% ipython --no-banner

In [1]: import numpy as np

In [2]: import numpy.linalg as la

In [3]: np.set_printoptions(precision=3, suppress=True, linewidth=200)

In [4]: def rd(a):
   ...:     return np.round(a, 3) + 0
   ...: 

In [5]: J = np.load("arr.npy")

In [6]: J
Out[6]: 
array([[3., 1., 1., 1., 1., 1., 1., 1., 1., 1., 1.],
       [1., 3., 1., 1., 1., 1., 1., 1., 1., 1., 1.],
       [1., 1., 3., 1., 1., 1., 1., 1., 1., 1., 1.],
       [1., 1., 1., 3., 1., 1., 1., 1., 1., 1., 1.],
       [1., 1., 1., 1., 3., 1., 1., 1., 1., 1., 1.],
       [1., 1., 1., 1., 1., 3., 1., 1., 1., 1., 1.],
       [1., 1., 1., 1., 1., 1., 3., 1., 1., 1., 1.],
       [1., 1., 1., 1., 1., 1., 1., 3., 1., 1., 1.],
       [1., 1., 1., 1., 1., 1., 1., 1., 3., 1., 1.],
       [1., 1., 1., 1., 1., 1., 1., 1., 1., 3., 1.],
       [1., 1., 1., 1., 1., 1., 1., 1., 1., 1., 3.]])

In [7]: # symmetric

In [8]: x = np.ones(11)

In [9]: for _ in range(6):
   ...:     x = J @ x
   ...:     x /= la.norm(x)
   ...:     print(round(x @ J @ x, 3))
   ...: 
13.0
13.0
13.0
13.0
13.0
13.0

In [10]: rd(la.eigvalsh(J)[-1])
Out[10]: np.float64(13.0)

In [11]: other = np.array([[0, -2, 0],
    ...:     [-1, -1, -3],
    ...:     [-1, -2, 3],
    ...:     [0, 3, 1],
    ...:     [0, -2, 2],
    ...:     [-3, 3, -3],
    ...:     [-2, -2, 0],
    ...:     [-1, 3, 0],
    ...:     [1, 3, -1],
    ...:     [-1, 1, 2],
    ...:     [-3, 2, -2]])

In [12]: np.einsum("ij->j", J)
Out[12]: array([13., 13., 13., 13., 13., 13., 13., 13., 13., 13., 13.])

In [13]: np.einsum("ij,ij->i", J, J)
Out[13]: array([19., 19., 19., 19., 19., 19., 19., 19., 19., 19., 19.])

In [14]: np.einsum("ik,kj->ji", J, other)
Out[14]: 
array([[-11., -13., -13., -11., -11., -17., -15., -13.,  -9., -13., -17.],
       [  2.,   4.,   2.,  12.,   2.,  12.,   2.,  12.,  12.,   8.,  10.],
       [ -1.,  -7.,   5.,   1.,   3.,  -7.,  -1.,  -1.,  -3.,   3.,  -5.]])

In [15]: la.matrix_rank(np.vstack([J, other.T]))
Out[15]: np.int64(11)

In [16]: np.einsum("ik,kj->ij", J, other)
Out[16]: 
array([[-11.,   2.,  -1.],
       [-13.,   4.,  -7.],
       [-13.,   2.,   5.],
       [-11.,  12.,   1.],
       [-11.,   2.,   3.],
       [-17.,  12.,  -7.],
       [-15.,   2.,  -1.],
       [-13.,  12.,  -1.],
       [ -9.,  12.,  -3.],
       [-13.,   8.,   3.],
       [-17.,  10.,  -5.]])
